% ipython --no-banner

In [1]: import numpy as np

In [2]: from numpy import linalg as LA

In [3]: np.set_printoptions(suppress=True, linewidth=100)

In [4]: tidy = lambda a: np.round(a, 2) + 0

In [5]: F = np.load("arr.npy")

In [6]: F
Out[6]: 
array([[1, 0, 0],
       [0, 0, 1],
       [0, 1, 0]])

In [7]: # columns are unit length and at right angles

In [8]: rng = np.random.default_rng(106959)

In [9]: lab = rng.permutation(3)

In [10]: lab
Out[10]: array([2, 1, 0])

In [11]: A2 = F[lab][:, lab]

In [12]: np.diag(A2)
Out[12]: array([0, 0, 1])

In [13]: np.trace(A2)
Out[13]: np.int64(1)

In [14]: tidy(np.sort(np.abs(LA.eigvals(A2))))
Out[14]: array([1., 1., 1.])

In [15]: A2
Out[15]: 
array([[0, 1, 0],
       [1, 0, 0],
       [0, 0, 1]])

In [16]: np.flatnonzero(LA.matrix_power((F != 0) + (F.T != 0) + np.eye(3), 3)[0])
Out[16]: array([0])

In [17]: tidy(np.sort(LA.eigvals(F).real))
Out[17]: array([-1.,  1.,  1.])

In [18]: tidy(LA.det(F))
Out[18]: np.float64(-1.0)

In [19]: (F != 0).astype(int)
Out[19]: 
array([[1, 0, 0],
       [0, 0, 1],
       [0, 1, 0]])

In [20]: (LA.matrix_power((F != 0) + (F.T != 0) + np.eye(3), 3) > 0).astype(int)
Out[20]: 
array([[1, 0, 0],
       [0, 1, 1],
       [0, 1, 1]])

In [21]: A = np.load("run7.npy")

In [22]: A
Out[22]: 
array([[2, 3],
       [2, 3]])

In [23]: # row 1 repeats row 0

In [24]: tidy(np.abs(LA.eigvals(F)).max())
Out[24]: np.float64(1.0)

In [25]: tidy(np.sort(np.abs(LA.eigvals(F))))
Out[25]: array([1., 1., 1.])

In [26]: vec = np.array([1, -2])

In [27]: A @ (2 * vec)
Out[27]: array([-8, -8])

In [28]: A @ np.ones(2)
Out[28]: array([5., 5.])

In [29]: np.sign((A @ vec).round(6))
Out[29]: array([-1, -1])

In [30]: (A * vec).sum(axis=1)
Out[30]: array([-4, -4])

In [31]: A * vec
Out[31]: 
array([[ 2, -6],
       [ 2, -6]])

In [32]: rk = LA.matrix_rank(A)

In [33]: rk
Out[33]: np.int64(1)

In [34]: N = LA.svd(A)[2][rk:].T

In [35]: A @ N
Out[35]: 
array([[0.],
       [0.]])

In [36]: [int(LA.matrix_rank(np.delete(A, i, axis=0))) for i in range(2)]
Out[36]: [1, 1]

In [37]: tidy(N[:, 0] / N[np.abs(N[:, 0]).round(6).argmax(), 0])
Out[37]: array([ 1.  , -0.67])

In [38]: LA.matrix_rank(A.T @ A), LA.matrix_rank(A @ A.T)
Out[38]: (np.int64(1), np.int64(1))

In [39]: [int(LA.matrix_rank(A[:, :j + 1])) for j in range(2)]
Out[39]: [1, 1]

In [40]: [int(LA.matrix_rank(A[:i])) for i in range(1, len(A) + 1)]
Out[40]: [1, 1]

In [41]: tidy(N @ N.T)
Out[41]: 
array([[ 0.69, -0.46],
       [-0.46,  0.31]])

In [42]: U, sv, VT = LA.svd(A)

In [43]: V = VT[:(sv > 1e-8).sum()]

In [44]: vec = A[0] + 4 * A[1] + rng.integers(2) * np.eye(2)[1]

In [45]: vec
Out[45]: array([10., 15.])

In [46]: tidy(LA.norm(vec - V.T @ V @ vec))
Out[46]: np.float64(0.0)

In [47]: np.allclose(V.T @ V @ vec, vec)
Out[47]: True

In [48]: tidy(V.T @ V)
Out[48]: 
array([[0.31, 0.46],
       [0.46, 0.69]])

In [49]: m1 = np.array([[-0.02, 0.2, -0.3],
    ...:     [-1.44, -0.7, 1.8],
    ...:     [-0.91, -0.1, -0.9],
    ...:     [0.59, 0.2, -0.2],
    ...:     [-0.68, -0.5, 0.6],
    ...:     [-3.15, -1.6, -0.1],
    ...:     [-1.18, -0.3, 1.0],
    ...:     [1.37, 0.6, 2.6],
    ...:     [-1.25, -0.5, 0.7],
    ...:     [-0.39, -0.3, 1.1],
    ...:     [-0.9, -0.4, -1.2],
    ...:     [-2.49, -1.5, 1.3]])

In [50]: vec = np.array([2, 1, 1])

In [51]: y = m1 @ vec

In [52]: tidy(LA.lstsq(m1, y)[0])
Out[52]: array([2., 1., 1.])

In [53]: y = y + 0.05 * rng.normal(size=12)

In [54]: tidy(y)
Out[54]: array([-0.12, -1.73, -2.86,  1.13, -1.26, -7.95, -1.69,  5.89, -2.33, -0.02, -3.39, -5.14])

In [55]: coef, *_ = LA.lstsq(m1, y)

In [56]: tidy(LA.norm(y - m1 @ coef))
Out[56]: np.float64(0.11)

In [57]: tidy(m1.T @ (y - m1 @ coef))
Out[57]: array([0., 0., 0.])

In [58]: arr = np.array([[1, 4, 1], [2, 8, 1], [0, 0, 1]])

In [59]: np.allclose(arr[:-1].T @ LA.lstsq(arr[:-1].T, arr[-1])[0], arr[-1])
Out[59]: True

In [60]: U, sv, VT = LA.svd(arr)

In [61]: tidy(sv)
Out[61]: array([9.32, 1.08, 0.  ])

In [62]: np.argmax(sv[:-1] / (sv[1:] + 1e-6)) + 1
Out[62]: np.int64(2)

In [63]: A2 = U[:, :2] @ np.diag(sv[:2]) @ VT[:2]

In [64]: tidy(A2)
Out[64]: 
array([[1., 4., 1.],
       [2., 8., 1.],
       [0., 0., 1.]])

In [65]: LA.matrix_rank(A2)
Out[65]: np.int64(2)

In [66]: tidy(LA.norm(arr - A2) / LA.norm(arr))
Out[66]: np.float64(0.0)

In [67]: tidy(np.abs(arr - A2).max())
Out[67]: np.float64(0.0)

In [68]: hat = np.triu(np.array([[-7, -9, 9], [2, -3, 2], [7, -8, 0]]), 1) + np.eye(3)

In [69]: A2 = hat @ arr @ LA.inv(hat)

In [70]: LA.matrix_rank(A2)
Out[70]: np.int64(2)

In [71]: A2
Out[71]: 
array([[ -17., -221.,  596.],
       [   2.,   26.,  -67.],
       [   0.,    0.,    1.]])

In [72]: np.trace(A2), np.trace(arr)
Out[72]: (np.float64(10.0), np.int64(10))

In [73]: feats = np.array([[0.0, -1.3, 0.8], [1.5, 0.4, 0.3], [0.3, 1.3, -2.2]])

In [74]: t = np.radians(45)

In [75]: r_ = np.eye(3)

In [76]: r_[1, 1] = r_[0, 0] = np.cos(t)

In [77]: r_[1, 0], r_[0, 1] = -np.sin(t), np.sin(t)

In [78]: tidy(r_)
Out[78]: 
array([[ 0.71,  0.71,  0.  ],
       [-0.71,  0.71,  0.  ],
       [ 0.  ,  0.  ,  1.  ]])

In [79]: A2 = feats @ r_.T

In [80]: tidy(A2)
Out[80]: 
array([[-0.92, -0.92,  0.8 ],
       [ 1.34, -0.78,  0.3 ],
       [ 1.13,  0.71, -2.2 ]])

In [81]: tidy(LA.svd(feats, compute_uv=False)), tidy(LA.svd(A2, compute_uv=False))
Out[81]: (array([2.93, 1.57, 0.64]), array([2.93, 1.57, 0.64]))
